$ python3 -q
>>> import numpy as np
>>> import numpy.linalg as la
>>> np.set_printoptions(precision=1, suppress=True, linewidth=100)
>>> def tidy(a):
...     return np.round(a, 1) + 0
... 
>>> arr = np.load("layer5.npy")
>>> arr
array([[2, 0, 2, 0, 2, 0],
       [2, 0, 2, 0, 2, 0],
       [0, 3, 0, 3, 0, 3],
       [2, 0, 2, 0, 2, 0],
       [2, 0, 2, 0, 2, 0],
       [0, 3, 0, 3, 0, 3]])
>>> out = arr / np.sqrt((arr ** 2).mean(axis=1, keepdims=True))
>>> tidy(out[1])
array([1.4, 0. , 1.4, 0. , 1.4, 0. ])
>>> arr - arr.mean(axis=1, keepdims=True)
array([[ 1. , -1. ,  1. , -1. ,  1. , -1. ],
       [ 1. , -1. ,  1. , -1. ,  1. , -1. ],
       [-1.5,  1.5, -1.5,  1.5, -1.5,  1.5],
       [ 1. , -1. ,  1. , -1. ,  1. , -1. ],
       [ 1. , -1. ,  1. , -1. ,  1. , -1. ],
       [-1.5,  1.5, -1.5,  1.5, -1.5,  1.5]])
>>> la.matrix_rank(arr, rtol=0.1)
np.int64(2)
>>> la.cond(arr) > 100
np.True_
>>> tidy(la.norm(arr, 2) / la.norm(arr))
np.float64(0.7)
>>> [round(float(x), 1) for x in la.svd(arr, compute_uv=False)[:3]]
[7.3, 6.9, 0.0]
>>> np.argsort(-la.norm(arr, axis=0).round(6), kind="stable")[:3]
array([1, 3, 5])
>>> U, sigma, VT = la.svd(arr, full_matrices=False)
>>> U.shape, sigma.shape, VT.shape
((6, 6), (6,), (6, 6))
>>> tidy(np.cumsum(sigma ** 2) / np.sum(sigma ** 2))
array([0.5, 1. , 1. , 1. , 1. , 1. ])
>>> tidy(U.T @ U)
array([[1., 0., 0., 0., 0., 0.],
       [0., 1., 0., 0., 0., 0.],
       [0., 0., 1., 0., 0., 0.],
       [0., 0., 0., 1., 0., 0.],
       [0., 0., 0., 0., 1., 0.],
       [0., 0., 0., 0., 0., 1.]])
>>> tidy(sigma)
array([7.3, 6.9, 0. , 0. , 0. , 0. ])
>>> K = np.loadtxt("arr.csv", delimiter=",")
>>> tidy(K)
array([[ 1. ,  0. ,  0. , -0.1,  0. , -0.1],
       [ 0. ,  0.9,  0.1,  0.2,  0. ,  0.1],
       [ 0. ,  0.1,  1. , -0.2,  0. , -0.1],
       [-0.1,  0.2, -0.2,  0.4, -0.1, -0.4],
       [ 0. ,  0. ,  0. , -0.1,  1. , -0.1],
       [-0.1,  0.1, -0.1, -0.4, -0.1,  0.8]])
>>> U, sigma, VT = la.svd(K)
>>> np.argmax(sigma[:-1] / (sigma[1:] + 1e-6)) + 1
np.int64(5)
>>> tidy(sigma)
array([1., 1., 1., 1., 1., 0.])
>>> out = U[:, :5] @ np.diag(sigma[:5]) @ VT[:5]
>>> tidy(la.norm(K - out) / la.norm(K))
np.float64(0.0)
>>> tidy(out)
array([[ 1. ,  0. ,  0. , -0.1,  0. , -0.1],
       [ 0. ,  0.9,  0.1,  0.2,  0. ,  0.1],
       [ 0. ,  0.1,  1. , -0.2,  0. , -0.1],
       [-0.1,  0.2, -0.2,  0.4, -0.1, -0.4],
       [ 0. ,  0. ,  0. , -0.1,  1. , -0.1],
       [-0.1,  0.1, -0.1, -0.4, -0.1,  0.8]])
>>> la.matrix_rank(K, rtol=0.05)
np.int64(5)
>>> E = np.loadtxt("x.csv", delimiter=",")
>>> E
array([[ 0.,  0.,  0.,  0.,  2.,  0.],
       [ 0.,  0.,  0.,  0.,  1.,  0.],
       [ 0.,  0.,  0.,  0.,  0.,  1.],
       [ 0.,  0.,  0.,  0., -2.,  0.],
       [ 2.,  1.,  0., -2.,  0.,  0.],
       [ 0.,  0.,  1.,  0.,  0.,  0.]])
>>> # 2 blocks once reordered
>>> U, sigma, VT = la.svd(E, full_matrices=False)
>>> tidy(sigma / sigma[0])
array([1. , 1. , 0.3, 0.3, 0. , 0. ])
>>> (sigma > 1e-8).sum()
np.int64(4)
>>> tidy(np.sqrt((sigma ** 2).sum())), tidy(la.norm(E))
(np.float64(4.5), np.float64(4.5))
>>> x = np.array([1, 2, 3, 4, 2, 4])
>>> E @ np.eye(6)[2]
array([0., 0., 0., 0., 0., 1.])
>>> (E * x).sum(axis=1)
array([ 4.,  2.,  4., -4., -4.,  3.])
>>> E * x
array([[ 0.,  0.,  0.,  0.,  4.,  0.],
       [ 0.,  0.,  0.,  0.,  2.,  0.],
       [ 0.,  0.,  0.,  0.,  0.,  4.],
       [ 0.,  0.,  0.,  0., -4.,  0.],
       [ 2.,  2.,  0., -8.,  0.,  0.],
       [ 0.,  0.,  3.,  0.,  0.,  0.]])
>>> U, sigma, VT = la.svd(E)
>>> np.argmax(sigma[:-1] / (sigma[1:] + 1e-6)) + 1
np.int64(4)
>>> out = U[:, :4] @ np.diag(sigma[:4]) @ VT[:4]
>>> tidy(np.abs(E - out).max())
np.float64(0.0)
>>> (E != 0).astype(int)
array([[0, 0, 0, 0, 1, 0],
       [0, 0, 0, 0, 1, 0],
       [0, 0, 0, 0, 0, 1],
       [0, 0, 0, 0, 1, 0],
       [1, 1, 0, 1, 0, 0],
       [0, 0, 1, 0, 0, 0]])
>>> np.flatnonzero(la.matrix_power((E != 0) + (E.T != 0) + np.eye(6), 6)[0])
array([0, 1, 3, 4])
>>> (la.matrix_power((E != 0) + (E.T != 0) + np.eye(6), 6) > 0).astype(int)
array([[1, 1, 0, 1, 1, 0],
       [1, 1, 0, 1, 1, 0],
       [0, 0, 1, 0, 0, 1],
       [1, 1, 0, 1, 1, 0],
       [1, 1, 0, 1, 1, 0],
       [0, 0, 1, 0, 0, 1]])
>>> U, sigma, VT = la.svd(E)
>>> V = VT[:(sigma > 1e-8).sum()]
>>> rng = np.random.default_rng(382)
>>> x = E[2] + -1 * E[4] + rng.integers(2) * np.eye(6)[3]
>>> x
array([-2., -1.,  0.,  2.,  0.,  1.])
>>> np.allclose(V.T @ V @ x, x)
True
>>> tidy(la.norm(x - V.T @ V @ x))
np.float64(0.0)
>>> la.matrix_rank(np.vstack([E, x]))
np.int64(4)
>>> W0 = np.load("case18.npy")
>>> W0
array([[-2,  5, -5, -1, -3, -5],
       [ 0, -1, -4, -4,  5,  4],
       [ 0,  0, -1, -3,  4,  2],
       [ 0,  0,  0,  3, -5, -3],
       [ 0,  0,  0,  0,  3, -2],
       [ 0,  0,  0,  0,  0, -5]])
>>> (W0 - W0.T) / 2
array([[ 0. ,  2.5, -2.5, -0.5, -1.5, -2.5],
       [-2.5,  0. , -2. , -2. ,  2.5,  2. ],
       [ 2.5,  2. ,  0. , -1.5,  2. ,  1. ],
       [ 0.5,  2. ,  1.5,  0. , -2.5, -1.5],
       [ 1.5, -2.5, -2. ,  2.5,  0. , -1. ],
       [ 2.5, -2. , -1. ,  1.5,  1. ,  0. ]])
>>> np.allclose(W0, W0.T)
False
>>> (W0 + W0.T) / 2
array([[-2. ,  2.5, -2.5, -0.5, -1.5, -2.5],
       [ 2.5, -1. , -2. , -2. ,  2.5,  2. ],
       [-2.5, -2. , -1. , -1.5,  2. ,  1. ],
       [-0.5, -2. , -1.5,  3. , -2.5, -1.5],
       [-1.5,  2.5,  2. , -2.5,  3. , -1. ],
       [-2.5,  2. ,  1. , -1.5, -1. , -5. ]])
>>> assert W0 == W0.T
Traceback (most recent call last):
  File "<python-input-59>", line 1, in <module>
    assert W0 == W0.T
           ^^^^^^^^^^
ValueError: The truth value of an array with more than one element is ambiguous. Use a.any() or a.all()
